% ipython --no-banner

In [1]: import numpy as np

In [2]: np.set_printoptions(suppress=True, linewidth=200)

In [3]: A = np.loadtxt("x.csv", delimiter=",")

In [4]: print(A.round(1) + 0)
[[  4.5   4.3 -24.8   8.5]
 [  4.4   4.3 -24.1   8.2]
 [  3.7   4.1 -19.1   5.6]
 [  3.7   4.1 -18.4   5.3]
 [  2.3   3.3  -9.6   1.5]
 [  1.7   2.7  -6.4   0.5]
 [  1.    1.8  -3.5   0. ]
 [  0.4   0.8  -1.2  -0.1]
 [ -0.2  -0.4   0.8  -0.3]
 [ -0.2  -0.4   1.5  -1. ]
 [ -0.1   0.4   3.1  -3.5]
 [  0.1   1.4   4.6  -6. ]
 [  0.2   2.2   5.9  -8. ]
 [  0.9   5.5  11.2 -16.2]
 [  0.9   5.7  11.5 -16.7]]

In [5]: # rows and columns are dependent

In [6]: out = A / np.linalg.norm(A, axis=1, keepdims=True)

In [7]: G = out @ out.T

In [8]: print(G[11].round(1))
[-0.8 -0.8 -0.7 -0.7 -0.6 -0.5 -0.4 -0.3  0.7  0.9  1.   1.   1.   1.   1. ]

In [9]: print(np.round(np.linalg.norm(out, axis=1), 1))
[1. 1. 1. 1. 1. 1. 1. 1. 1. 1. 1. 1. 1. 1. 1.]

In [10]: K = np.load("data.npy")

In [11]: print(K.round(1))
[[-0.1 -1.3 -3.3  0.6]
 [-0.2 -1.6 -2.6  0.9]]

In [12]: U, s, Vt = np.linalg.svd(K)

In [13]: print(np.argmax(s[:-1] / (s[1:] + 1e-6)) + 1)
1

In [14]: out = U[:, :1] @ np.diag(s[:1]) @ Vt[:1]

In [15]: print(np.linalg.matrix_rank(out))
1

In [16]: print(np.round(np.linalg.norm(K - out) / np.linalg.norm(K), 1))
0.1

In [17]: print(round(np.linalg.norm(K - out, 2), 1), np.round(s[1], 1))
0.5 0.5

In [18]: print(np.linalg.cond(K) > 100)
False

In [19]: print(np.argsort(-np.linalg.norm(K, axis=0).round(6), kind="stable")[:3])
[2 1 3]
